% ipython --no-banner

In [1]: import numpy as np

In [2]: np.set_printoptions(precision=3, suppress=True, linewidth=140, sign=" ")

In [3]: def rnd(a):
   ...:     return np.round(a, 3) + 0
   ...: 

In [4]: W0 = np.load("sample3.npy")

In [5]: print(W0)
[[ 3.  2.  2.  0.]
 [ 2.  3.  2.  0.]
 [ 2.  2.  3.  0.]
 [ 0.  0.  0.  3.]]

In [6]: # 2 groups of indices that never mix

In [7]: O, R = np.linalg.qr(W0)

In [8]: print(rnd(np.abs(np.diag(R))))
[ 4.123  1.393  1.219  3.   ]

In [9]: print(np.allclose(R.T @ R, W0.T @ W0))
True

In [10]: print(rnd(O))
[[-0.728  0.591 -0.348  0.   ]
 [-0.485 -0.802 -0.348  0.   ]
 [-0.485 -0.084  0.87   0.   ]
 [ 0.     0.     0.     1.   ]]

In [11]: print(rnd(abs(R[0, 0])), rnd(np.linalg.norm(W0[:, 0])))
4.123 4.123

In [12]: print(np.trace(O @ O.T))
4.0

In [13]: print(rnd(R))
[[-4.123 -3.881 -3.881  0.   ]
 [ 0.    -1.393 -0.676  0.   ]
 [ 0.     0.     1.219  0.   ]
 [ 0.     0.     0.     3.   ]]

In [14]: arr = np.load("mat.npy")

In [15]: print(arr)
[[  0   2   0   7   3   5   6   3   4]
 [  0   0   0   0   0   0   0   0   0]
 [  0   0   0   0   0   0   0   0   0]
 [  0   0   0   3   0   1   2   0   0]
 [  0   0   0   0   0   0   0   0   0]
 [  0   5   0  10   2   7   6   6   6]
 [  0   0   2   4   4   3   6   0   2]
 [  0   5   0  10   2   7   6   6   6]
 [  0   0   0   5   0   1   0   0   0]
 [  0   7   4  12  12  11  14  10  12]
 [  0   8   9  13  17  13  18  12  15]
 [  0   0   7   5   9   5  10   2   5]
 [  0   0   5   0   1   0   2   0   0]
 [  0   0   0   0   0   0   0   0   0]
 [  0   0   0   2   0   0   0   0   0]
 [  0   0   0   0   0   0   0   0   0]
 [  0   0   7   5   9   5  10   2   5]
 [  0   0   2   4   4   3   6   0   2]
 [  0   0   0   0   0   0   0   0   0]
 [  0   0   0   2   0   0   0   0   0]
 [  0   7   4  12  12  11  14  10  12]
 [  0   3   3   8   8   7  10   5   7]
 [  0   0   0   0   0   0   0   0   0]
 [  0   0   0   0   0   0   0   0   0]
 [  0   3   3   8   8   7  10   5   7]
 [  0   3   3   8   8   7  10   5   7]
 [  0   0   0   0   0   0   0   0   0]
 [  0   1   0   6   0   3   2   1   1]
 [  0   0   0   0   0   0   0   0   0]
 [  0   4   8   9  13   9  14   7  10]
 [  0   8   9  13  17  13  18  12  15]]

In [16]: print(np.linalg.matrix_rank(arr))
8

In [17]: print(arr.sum(axis=1))
[  30    0    0    6    0   42   21   42    6   82  105   43    8    0    2    0   43   21    0    2   82   51    0    0   51   51    0
   14    0   74  105]

In [18]: print(np.count_nonzero(arr))
127

In [19]: print(np.unravel_index(np.abs(arr).argmax(), arr.shape))
(np.int64(10), np.int64(6))
